% ipython --no-banner

In [1]: import numpy as np

In [2]: from numpy import linalg as LA

In [3]: np.set_printoptions(precision=3, suppress=True, linewidth=120)

In [4]: data = np.load("data.npy")

In [5]: data
Out[5]: 
array([[ -3,  -3,  -3,  -3,  -3,  -3,  -3],
       [ -3,  -6,  -6,  -6,  -6,  -6,  -6],
       [ -3,  -6,  -9,  -9,  -9,  -9,  -9],
       [ -3,  -6,  -9, -12, -12, -12, -12],
       [ -3,  -6,  -9, -12, -15, -15, -15],
       [ -3,  -6,  -9, -12, -15, -18, -18],
       [ -3,  -6,  -9, -12, -15, -18, -21]])

In [6]: cov = data.T @ data

In [7]: np.diag(cov)
Out[7]: array([  63,  225,  450,  702,  945, 1143, 1260])

In [8]: np.trace(cov), (data ** 2).sum()
Out[8]: (np.int64(4788), np.int64(4788))

In [9]: LA.eigvalsh(cov)[::-1]
Out[9]: array([4711.772,   61.687,    9.   ,    2.806,    1.313,    0.808,    0.614])

In [10]: np.allclose(cov, cov.T)
Out[10]: True

In [11]: M2 = data / np.sqrt((data ** 2).mean(axis=1, keepdims=True))

In [12]: LA.norm(M2, axis=1)
Out[12]: array([2.646, 2.646, 2.646, 2.646, 2.646, 2.646, 2.646])

In [13]: w, V = LA.eigh(data)

In [14]: x = np.array([4, -6, -3, 0, -9, -6, 0])

In [15]: np.abs(data).sum(axis=1).max(), round(np.abs(w).max(), 3)
Out[15]: (np.int64(84), np.float64(68.642))

In [16]: LA.eigvalsh(data[1:, 1:])
Out[16]: array([-67.878,  -7.287,  -2.624,  -1.427,  -0.983,  -0.801])

In [17]: W0 = np.loadtxt("layer7.csv", delimiter=",")

In [18]: W0
Out[18]: 
array([[ 0.031, -3.094, -1.611,  6.205, -1.653, -3.01 ],
       [ 0.021,  2.409,  1.148, -5.11 ,  1.289,  2.38 ],
       [-0.18 , -0.142, -0.12 ,  0.113, -0.1  ,  0.073],
       [-0.031,  0.803,  0.353, -1.765,  0.317,  0.691],
       [-0.145,  1.1  ,  0.218, -1.93 ,  0.588,  1.037],
       [-0.007,  2.755,  1.476, -5.486,  1.419,  2.899],
       [ 0.016,  0.588,  0.188, -0.997,  0.167,  0.472],
       [-0.112, -1.002, -0.491,  1.81 , -0.566, -1.087],
       [ 0.053,  0.237,  0.046, -0.536,  0.033,  0.309],
       [-0.137, -3.226, -1.598,  6.383, -1.555, -2.993],
       [ 0.146, -1.188, -0.553,  2.27 , -0.657, -1.069],
       [ 0.114,  0.085,  0.05 ,  0.045, -0.031, -0.153]])

In [19]: x = np.array([2, 0, 1, 1, 0, 4])

In [20]: np.sign((W0 @ x).round(6))
Out[20]: array([-1.,  1., -1.,  1.,  1.,  1.,  1., -1.,  1., -1., -1., -1.])

In [21]: W0 @ np.eye(6)[5]
Out[21]: array([-3.01 ,  2.38 ,  0.073,  0.691,  1.037,  2.899,  0.472, -1.087,  0.309, -2.993, -1.069, -0.153])

In [22]: (W0 @ x).argmax()
Out[22]: np.int64(5)

In [23]: W0 @ np.ones(6)
Out[23]: array([-3.132,  2.137, -0.356,  0.368,  0.868,  3.056,  0.434, -1.448,  0.142, -3.126, -1.051,  0.11 ])

In [24]: (W0 * x).sum(axis=1)
Out[24]: array([-7.384,  5.6  , -0.075,  1.29 ,  2.146,  7.572,  1.111, -3.253,  0.852, -7.461, -2.267, -0.289])
